$ python -q
>>> import numpy as np
>>> np.set_printoptions(suppress=True, linewidth=120)
>>> m1 = np.array([[0.0, 2.0, 0.0, 0.0, 0.0],
...     [1.0, 2.0, 2.0, 0.0, 0.0],
...     [0.0, 1.0, 0.0, 0.0, 0.0],
...     [0.0, 0.0, 0.0, 3.0, 2.0],
...     [0.0, 0.0, 0.0, 3.0, 2.0]])
>>> rank = np.linalg.matrix_rank(m1)
>>> print(rank)
3
>>> ns = np.linalg.svd(m1)[2][rank:].T
>>> np.allclose(m1 @ ns, 0)
True
>>> U, sig, vt = np.linalg.svd(m1)
>>> print(sig.round(3) + 0)
[5.099 3.449 1.449 0.    0.   ]
>>> other = U[:, :3] @ np.diag(sig[:3]) @ vt[:3]
>>> round(float(np.linalg.norm(m1 - other) / np.linalg.norm(m1)), 3)
0.0
>>> print(np.linalg.matrix_rank(other))
3
>>> np.round(np.linalg.norm(m1 - other, 2), 3), np.round(sig[3], 3)
(np.float64(0.0), np.float64(0.0))
>>> data = np.loadtxt("data.csv", delimiter=",")
>>> data.round(3)
array([[-14.199,  21.307,  17.494,  -0.518,  17.494],
       [-10.462,  15.777,  12.407,  -1.425,  12.407],
       [-10.354,  15.619,  12.263,  -1.447,  12.263],
       [ -9.984,  15.076,  11.769,  -1.521,  11.769],
       [ -4.377,   6.966,   4.617,  -2.108,   4.617],
       [ -3.793,   6.132,   3.922,  -2.082,   3.922],
       [ -2.656,   4.508,   2.61 ,  -1.944,   2.61 ],
       [ -1.647,   3.053,   1.511,  -1.678,   1.511],
       [ -1.476,   2.802,   1.333,  -1.613,   1.333],
       [ -0.688,   1.602,   0.557,  -1.175,   0.557],
       [ -0.143,   0.6  ,   0.096,  -0.552,   0.096],
       [ -0.112,   0.522,   0.073,  -0.488,   0.073],
       [ -0.035,  -0.262,   0.014,   0.254,   0.014],
       [ -0.316,  -0.884,   0.02 ,   0.607,   0.02 ],
       [ -0.471,  -1.199,  -0.049,   0.629,  -0.049],
       [ -0.714,  -1.813,  -0.297,   0.506,  -0.297],
       [ -0.724,  -1.844,  -0.312,   0.496,  -0.312],
       [ -0.801,  -2.097,  -0.445,   0.406,  -0.445],
       [ -0.977,  -2.868,  -0.913,   0.065,  -0.913],
       [ -1.185,  -5.613,  -2.95 ,  -1.471,  -2.95 ],
       [ -1.078,  -8.191,  -5.084,  -3.055,  -5.084],
       [ -0.822, -10.711,  -7.264,  -4.64 ,  -7.264],
       [ -0.677, -11.815,  -8.239,  -5.339,  -8.239],
       [ -0.63 , -12.148,  -8.534,  -5.551,  -8.534],
       [ -0.193, -14.909, -11.011,  -7.306, -11.011]])
>>> d = np.linalg.norm(data[:, None] - data[None], axis=-1)
>>> np.flatnonzero(d[16] < d.mean() / 2)
array([ 7,  8,  9, 10, 11, 12, 13, 14, 15, 16, 17, 18, 19])
>>> d.shape
(25, 25)
>>> d.mean(axis=1).argmax()
np.int64(0)
>>> np.linalg.matrix_rank(d ** 2)
np.int64(5)
>>> np.unravel_index(d.round(6).argmax(), d.shape)
(np.int64(0), np.int64(24))
